>>> import numpy as np
>>> from numpy import linalg as LA
>>> np.set_printoptions(suppress=True, linewidth=140)
>>> rd = lambda a: np.round(a, 3) + 0
>>> m1 = np.diag(np.array([2, 0, -1, -3]))
>>> m1
array([[ 2,  0,  0,  0],
       [ 0,  0,  0,  0],
       [ 0,  0, -1,  0],
       [ 0,  0,  0, -3]])
>>> ev, V = LA.eigh(m1)
>>> ev.sum(), np.trace(m1)
(np.float64(-2.0), np.int64(-2))
>>> rd(LA.eigvalsh(m1 @ m1))
array([0., 1., 4., 9.])
>>> rd(LA.svd(m1, compute_uv=False))
array([3., 2., 1., 0.])
>>> V @ np.diag(ev) @ V.T
array([[ 2.,  0.,  0.,  0.],
       [ 0.,  0.,  0.,  0.],
       [ 0.,  0., -1.,  0.],
       [ 0.,  0.,  0., -3.]])
>>> rd(LA.eigvalsh(m1 + 5 * np.eye(4)))
array([2., 4., 5., 7.])
>>> V.T @ V
array([[1., 0., 0., 0.],
       [0., 1., 0., 0.],
       [0., 0., 1., 0.],
       [0., 0., 0., 1.]])
>>> np.abs(V[:, -1])
array([1., 0., 0., 0.])
>>> ev, V = LA.eigh(m1)
>>> vec = np.array([4, 4, 1, 2])
>>> rd(vec @ m1 @ vec / (vec @ vec)), ev[0], ev[-1]
(np.float64(0.514), np.float64(-3.0), np.float64(2.0))
>>> rd(LA.eigvalsh(m1[1:, 1:]))
array([-3., -1.,  0.])
>>> np.abs(m1).sum(axis=1).max(), np.abs(ev).max()
(np.int64(3), np.float64(3.0))
>>> V * np.maximum(ev, 0) @ V.T
array([[2., 0., 0., 0.],
       [0., 0., 0., 0.],
       [0., 0., 0., 0.],
       [0., 0., 0., 0.]])
>>> V * np.abs(ev) @ V.T
array([[2., 0., 0., 0.],
       [0., 0., 0., 0.],
       [0., 0., 1., 0.],
       [0., 0., 0., 3.]])
>>> np.einsum("ii->", m1)
np.int64(-2)
>>> rd(LA.det(m1[::-1]))
np.float64(0.0)
>>> np.poly(m1)
array([ 1.,  2., -5., -6.,  0.])
>>> np.einsum("ij,ji->", m1, m1)
np.int64(14)
>>> rd(LA.det(m1.T))
np.float64(0.0)
>>> rd(LA.eigvals(m1).sum().real)
np.float64(-2.0)
>>> (m1 != 0).astype(int)
array([[1, 0, 0, 0],
       [0, 0, 0, 0],
       [0, 0, 1, 0],
       [0, 0, 0, 1]])
>>> X = np.array([[0, 0, 1, 1], [0, 0, 0, 1], [1, 0, 0, 1], [1, 1, 1, 0]])
>>> left, sig, Vt = LA.svd(X, full_matrices=False)
>>> rd(np.abs(Vt[0]))
array([0.523, 0.282, 0.523, 0.612])
>>> np.abs(left[:, 0]).round(6).argmax()
np.int64(3)
>>> rd(sig)
array([2.17 , 1.481, 1.   , 0.311])
>>> rd(sig / sig[0])
array([1.   , 0.683, 0.461, 0.143])
>>> rd(left.T @ X @ Vt.T)
array([[2.17 , 0.   , 0.   , 0.   ],
       [0.   , 1.481, 0.   , 0.   ],
       [0.   , 0.   , 1.   , 0.   ],
       [0.   , 0.   , 0.   , 0.311]])
>>> q, Rm = LA.qr(X)
>>> rd(q.T @ q)
array([[1., 0., 0., 0.],
       [0., 1., 0., 0.],
       [0., 0., 1., 0.],
       [0., 0., 0., 1.]])
>>> rd(Rm)
array([[-1.414, -0.707, -0.707, -0.707],
       [ 0.   , -0.707, -0.707,  0.707],
       [ 0.   ,  0.   ,  1.   ,  1.   ],
       [ 0.   ,  0.   ,  0.   , -1.   ]])
>>> rd(LA.svd(m1, compute_uv=False))
array([3., 2., 1., 0.])
>>> rng = np.random.default_rng(2082)
>>> idx = rng.permutation(4)
>>> idx
array([0, 3, 1, 2])
>>> other = X[idx][:, idx]
>>> rd(LA.det(other)), rd(LA.det(X[idx]))
(np.float64(1.0), np.float64(1.0))
>>> np.allclose(other, X)
False
>>> np.trace(other)
np.int64(0)
>>> other
array([[0, 1, 0, 1],
       [1, 0, 1, 1],
       [0, 1, 0, 0],
       [1, 1, 0, 0]])
>>> ev, V = LA.eig(X)
>>> rd(ev)
array([ 2.17 ,  0.311, -1.   , -1.481])
>>> rd(X @ V[:, 0] - ev[0] * V[:, 0])
array([0., 0., 0., 0.])
>>> rd(np.sort(LA.eigvals(X.T)))
array([-1.481, -1.   ,  0.311,  2.17 ])
>>> rd(np.sort(LA.eigvals(X @ X)))
array([0.097, 1.   , 2.194, 4.709])
>>> feats = np.loadtxt("out13.csv", delimiter=",")
>>> feats
array([[ 0.06 , -4.27 , -2.6  ],
       [ 1.133, -3.105,  3.752],
       [ 3.346,  3.546,  1.111],
       [-0.899, -4.841,  0.868],
       [ 4.874,  0.971,  0.544],
       [-1.729, -4.267,  1.949],
       [-3.388,  3.608, -0.71 ],
       [-2.125,  2.446,  3.808],
       [-1.36 ,  4.739, -0.833],
       [-1.435,  4.585, -1.386],
       [ 1.302, -4.59 , -1.496],
       [ 2.925, -3.938,  0.967],
       [ 3.525,  0.249,  3.537],
       [ 0.596,  4.408,  2.283],
       [-4.029, -2.231, -1.947],
       [-0.619, -2.423, -4.33 ]])
>>> Z = feats[[11, 3]].astype(float)
>>> for _ in range(4):
...     idx = LA.norm(feats[:, None] - Z, axis=-1).argmin(axis=1)
...     Z = np.array([feats[idx == j].mean(axis=0) for j in range(2)])
... 
>>> idx
array([1, 0, 0, 1, 0, 1, 1, 1, 1, 1, 1, 0, 0, 0, 1, 1])
>>> np.bincount(idx)
array([ 6, 10])
>>> rd(Z)
array([[ 2.733,  0.355,  2.032],
       [-1.422, -0.724, -0.668]])
>>> np.abs(Z[1] - Z[0]).argmax()
np.int64(0)
